$ ipython --no-banner

In [1]: import numpy as np

In [2]: np.set_printoptions(precision=2, suppress=True, linewidth=100)

In [3]: J = np.loadtxt("block2.csv", delimiter=",")

In [4]: print(J)
[[-3. -1.  3. -3.]
 [ 0.  1. -3.  1.]
 [ 2.  0. -1.  0.]
 [ 1.  0.  2. -1.]]

In [5]: print(round(np.abs(np.linalg.eigvals(J)).max(), 2))
4.51

In [6]: print(np.linalg.matrix_power(J, 4))
[[ 254.   45. -292.  200.]
 [ -81.  -13.   91.  -67.]
 [-142.  -26.  171. -118.]
 [  13.    3.   -7.   10.]]

In [7]: print((J - J.T) / 2)
[[ 0.  -0.5  0.5 -2. ]
 [ 0.5  0.  -1.5  0.5]
 [-0.5  1.5  0.  -1. ]
 [ 2.  -0.5  1.   0. ]]

In [8]: print(J.reshape(2, -1))
[[-3. -1.  3. -3.  0.  1. -3.  1.]
 [ 2.  0. -1.  0.  1.  0.  2. -1.]]

In [9]: t3 = J.reshape(4, 2, -1)

In [10]: print(np.einsum("ihd,ihd->ih", t3, t3))
[[10. 18.]
 [ 1. 10.]
 [ 4.  1.]
 [ 1.  5.]]

In [11]: print(t3.shape)
(4, 2, 2)

In [12]: print(t3.transpose(1, 0, 2))
[[[-3. -1.]
  [ 0.  1.]
  [ 2.  0.]
  [ 1.  0.]]

 [[ 3. -3.]
  [-3.  1.]
  [-1.  0.]
  [ 2. -1.]]]

In [13]: print(np.einsum("ihd,jhd->hij", t3, t3).shape)
(2, 4, 4)

In [14]: F = np.load("case10.npy")

In [15]: print(F)
[[ 0  0  0 17  0]
 [ 0  4  2  5  1]
 [ 2  0  0 12  5]
 [ 2  0  0 12  5]
 [ 0  0  3 20  0]
 [ 0  9  3  0  1]
 [15  0  0  0  5]
 [ 0 17  5  0  9]
 [ 0  6  2  2  5]
 [18  0  0  0  9]
 [ 0 12  4  0  0]
 [ 7  0  0  0  0]
 [ 0 15  5  1  5]
 [ 0  1  3 17  0]
 [ 0 15  5  1  5]]

In [16]: # rows 2 and 3 are equal

In [17]: x0 = np.array([0, -1, -1, 2, -2])

In [18]: y = F @ x0

In [19]: print(np.round(np.linalg.pinv(F) @ F, 2) + 0)
[[1. 0. 0. 0. 0.]
 [0. 1. 0. 0. 0.]
 [0. 0. 1. 0. 0.]
 [0. 0. 0. 1. 0.]
 [0. 0. 0. 0. 1.]]

In [20]: print(y)
[ 34   2  14  14  37 -14 -10 -40 -14 -18 -16   0 -28  30 -28]

In [21]: rng = np.random.default_rng(705231)

In [22]: y = y + 0.1 * rng.normal(size=15)

In [23]: print(y)
[ 34.09   1.93  13.95  14.1   36.92 -13.97  -9.81 -39.93 -14.11 -18.02 -16.14  -0.21 -28.03  30.09
 -27.9 ]

In [24]: beta, *_ = np.linalg.lstsq(F, y)

In [25]: print(beta.round(2) + 0)
[ 0.   -1.   -1.01  2.   -1.99]

In [26]: print(np.round(np.linalg.norm(y - F @ beta), 2))
0.39

In [27]: print(beta.round())
[-0. -1. -1.  2. -2.]

In [28]: print(np.round(F.T @ (y - F @ beta), 2) + 0)
[0. 0. 0. 0. 0.]

In [29]: x0 = np.array([-8, 8, 6, 6, 8])

In [30]: h = np.maximum(F @ x0, 0)

In [31]: print(np.flatnonzero(h > 1e-9))
[ 0  1  2  3  4  5  7  8 10 12 13 14]

In [32]: print(np.tanh(F @ x0))
[ 1.  1.  1.  1.  1.  1. -1.  1.  1. -1.  1. -1.  1.  1.  1.]

In [33]: print(F * (h > 1e-9)[:, None])
[[ 0  0  0 17  0]
 [ 0  4  2  5  1]
 [ 2  0  0 12  5]
 [ 2  0  0 12  5]
 [ 0  0  3 20  0]
 [ 0  9  3  0  1]
 [ 0  0  0  0  0]
 [ 0 17  5  0  9]
 [ 0  6  2  2  5]
 [ 0  0  0  0  0]
 [ 0 12  4  0  0]
 [ 0  0  0  0  0]
 [ 0 15  5  1  5]
 [ 0  1  3 17  0]
 [ 0 15  5  1  5]]

In [34]: print(np.maximum(F @ (3 * x0), 0))
[306 246 288 288 414 294   0 714 336   0 360   0 588 384 588]

In [35]: print(F.T @ h)
[  384 13376  5110 10000  5802]

In [36]: mat = np.load("out7.npy")

In [37]: print(mat)
[[  0   0   0  -8  -8  -8]
 [  0   0   0 -16   8   0]
 [  0   0   0 -16  16 -16]
 [ -2  -2  -2  -5  -5  -5]
 [ -4   2   0 -10   5   0]
 [ -4   4  -4 -10  10 -10]]

In [38]: B = np.linalg.inv(mat)

In [39]: print(round(float(np.linalg.cond(mat)), 2))
18.08

In [40]: print(np.round(np.linalg.slogdet(mat)[0], 2))
-1.0

In [41]: print(round(float(np.linalg.det(mat) * np.linalg.det(B)), 2))
1.0

In [42]: print(np.linalg.inv(B))
[[  0.   0.   0.  -8.  -8.  -8.]
 [  0.   0.   0. -16.   8.   0.]
 [  0.   0.   0. -16.  16. -16.]
 [ -2.  -2.  -2.  -5.  -5.  -5.]
 [ -4.   2.  -0. -10.   5.  -0.]
 [ -4.   4.  -4. -10.  10. -10.]]

In [43]: print(B)
[[ 0.08  0.16 -0.04 -0.12 -0.25  0.06]
 [ 0.16 -0.   -0.08 -0.25 -0.    0.12]
 [ 0.08 -0.16  0.12 -0.12  0.25 -0.19]
 [-0.03 -0.06  0.02 -0.   -0.   -0.  ]
 [-0.06 -0.    0.03 -0.   -0.   -0.  ]
 [-0.03  0.06 -0.05 -0.   -0.   -0.  ]]

In [44]: print(mat @ B)
[[1. 0. 0. 0. 0. 0.]
 [0. 1. 0. 0. 0. 0.]
 [0. 0. 1. 0. 0. 0.]
 [0. 0. 0. 1. 0. 0.]
 [0. 0. 0. 0. 1. 0.]
 [0. 0. 0. 0. 0. 1.]]

In [45]: O, Rm = np.linalg.qr(mat)

In [46]: print(np.allclose(Rm.T @ Rm, mat.T @ mat))
True

In [47]: print(np.round(O @ Rm, 2) + 0)
[[  0.   0.   0.  -8.  -8.  -8.]
 [  0.   0.   0. -16.   8.   0.]
 [  0.   0.   0. -16.  16. -16.]
 [ -2.  -2.  -2.  -5.  -5.  -5.]
 [ -4.   2.   0. -10.   5.   0.]
 [ -4.   4.  -4. -10.  10. -10.]]

In [48]: print(abs(Rm[0, 0]), round(np.linalg.norm(mat[:, 0]), 2))
6.0 6.0

In [49]: print(round(float(np.trace(O @ O.T)), 2))
6.0

In [50]: r0 = np.array([-2, -2, -2])

In [51]: print(np.array([np.convolve(row, r0, "same") for row in J]))
[[ 8.  2.  2.  0.]
 [-2.  4.  2.  4.]
 [-4. -2.  2.  2.]
 [-2. -6. -2. -2.]]

In [52]: print(np.cross(J[3, :3], J[0, :3]))
[ 2. -9. -1.]

In [53]: A = np.load("layer1.npy")

In [54]: print(A)
[[4 0 6 1 4 2]
 [0 2 1 6 1 1]
 [6 1 0 2 4 3]
 [1 6 2 4 3 5]
 [4 1 4 3 4 3]
 [2 1 3 5 3 6]]

In [55]: print([round(float(np.linalg.det(A[:i, :i])), 2) + 0 for i in range(1, 7)])
[4.0, 8.0, -76.0, 1033.0, 172.0, 452.0]

In [56]: print(np.linalg.cond(A) > 100)
True

In [57]: print(np.round(np.linalg.norm(A, 2) / np.linalg.norm(A), 2))
0.87

In [58]: print([round(float(x), 2) for x in np.linalg.svd(A, compute_uv=False)[:3]])
[17.94, 7.58, 4.67]

In [59]: print(np.abs(np.linalg.svd(A)[2][-1]))
[0.47 0.16 0.21 0.04 0.84 0.1 ]

In [60]: print(np.linalg.matrix_rank(A, rtol=0.1))
5

In [61]: O, vecs = np.linalg.qr(A[:, :2])[0], np.linalg.qr(A[:, 2:])[0]

In [62]: sv = np.linalg.svd(O.T @ vecs, compute_uv=False)

In [63]: print(round(float(np.linalg.norm(O @ O.T - vecs @ vecs.T, 2)), 2))
1.0

In [64]: print(np.degrees(np.arccos(sv.clip(0, 1))))
[ 0.83 46.28]

In [65]: ev, vecs = np.linalg.eigh(A)

In [66]: print((ev > 1e-8).sum(), (ev < -1e-8).sum())
4 2

In [67]: print(np.abs(vecs[:, -1]))
[0.39 0.25 0.38 0.46 0.44 0.48]

In [68]: print(np.unique(ev.round(6) + 0, return_counts=True)[1])
[1 1 1 1 1 1]

In [69]: print(np.linalg.eigvalsh(A + 2 * np.eye(6)))
[-2.67 -1.81  2.06  4.89  9.58 19.94]

In [70]: print(np.round(ev.sum(), 2), np.trace(A))
20.0 20

In [71]: print(np.abs(vecs[:, -1]).round(6).argmax())
5

In [72]: X = np.loadtxt("arr.csv", delimiter=",")

In [73]: print(X)
[[-0.49 -0.3  -0.7 ]
 [-0.63 -0.5   0.38]
 [ 0.56 -0.81  0.05]
 [ 0.21 -0.03 -0.61]]

In [74]: # orthonormal columns

In [75]: x0 = np.array([8, -3, 8])

In [76]: y = X @ x0

In [77]: print(np.round(np.linalg.pinv(X) @ X, 2) + 0)
[[1. 0. 0.]
 [0. 1. 0.]
 [0. 0. 1.]]

In [78]: print(np.linalg.solve(X.T @ X, X.T @ y))
[ 8. -3.  8.]

In [79]: print(np.linalg.lstsq(X, y)[0])
[ 8. -3.  8.]

In [80]: y = y + 0.05 * rng.normal(size=4)

In [81]: print(y)
[-8.6  -0.54  7.26 -3.15]

In [82]: beta, *_ = np.linalg.lstsq(X, y)

In [83]: print(np.round(np.linalg.norm(y - X @ beta), 2))
0.03

In [84]: print([round(float(np.linalg.norm(np.linalg.solve(X.T @ X + lam * np.eye(3), X.T @ y))), 2) for lam in (0, 1, 10, 100)])
[11.7, 5.85, 1.06, 0.12]

In [85]: print(beta.round())
[ 8. -3.  8.]

In [86]: print(np.round(X.T @ (y - X @ beta), 2) + 0)
[0. 0. 0.]

In [87]: W0 = np.load("m.npy")

In [88]: print(W0)
[[ 0.04 -0.28 -0.22 -0.25]
 [-0.07  0.11  0.24  0.15]
 [-0.13  0.28  0.43  0.25]
 [-0.25  0.52  0.79  0.51]
 [ 0.04  0.05  0.19  0.  ]
 [ 0.99 -1.94 -2.96 -1.99]
 [-1.17  2.53  3.75  2.34]
 [-1.34  2.6   3.9   2.61]
 [ 0.43 -1.06 -1.5  -1.11]
 [ 0.22 -0.4  -0.6  -0.4 ]
 [ 0.22 -0.39 -0.67 -0.49]
 [ 0.8  -1.63 -2.56 -1.67]
 [-0.97  2.16  3.19  2.13]
 [-0.06  0.13  0.19  0.07]]

In [89]: Xs = W0 - W0.mean(axis=0)

In [90]: U, sv, vt = np.linalg.svd(Xs, full_matrices=False)

In [91]: print(np.abs(U[:, 0]).argmax())
7

In [92]: print(np.abs(vt[0]).argmax())
2

In [93]: Xs = W0 - W0.mean(axis=0)

In [94]: vecs = np.linalg.svd(Xs)[2][:1]

In [95]: B = Xs - Xs @ vecs.T @ vecs

In [96]: print(np.cov(Xs @ vecs.T, rowvar=False))
8.799178799035055

In [97]: print(B.std(axis=0))
[0.04 0.04 0.03 0.04]

In [98]: print(np.diag(vecs.T @ vecs))
[0.05 0.22 0.5  0.22]

In [99]: B = np.c_[W0[:, :1] @ np.array([[0]]), np.array([3, 1, -2, 3, -3, -3, -2, 1, -2, -3, -3, -3, 0, -2])]

In [100]: print(B)
[[ 0.  3.]
 [ 0.  1.]
 [ 0. -2.]
 [ 0.  3.]
 [ 0. -3.]
 [ 0. -3.]
 [ 0. -2.]
 [ 0.  1.]
 [ 0. -2.]
 [ 0. -3.]
 [ 0. -3.]
 [ 0. -3.]
 [ 0.  0.]
 [ 0. -2.]]

In [101]: print(np.linalg.lstsq(W0, B[:, 0])[0])
[0. 0. 0. 0.]

In [102]: print(np.linalg.matrix_rank(B))
1

In [103]: print(np.linalg.norm(B - W0 @ np.linalg.lstsq(W0, B)[0], axis=0))
[0.   5.19]

In [104]: print(np.linalg.matrix_rank(np.c_[W0, B]))
5
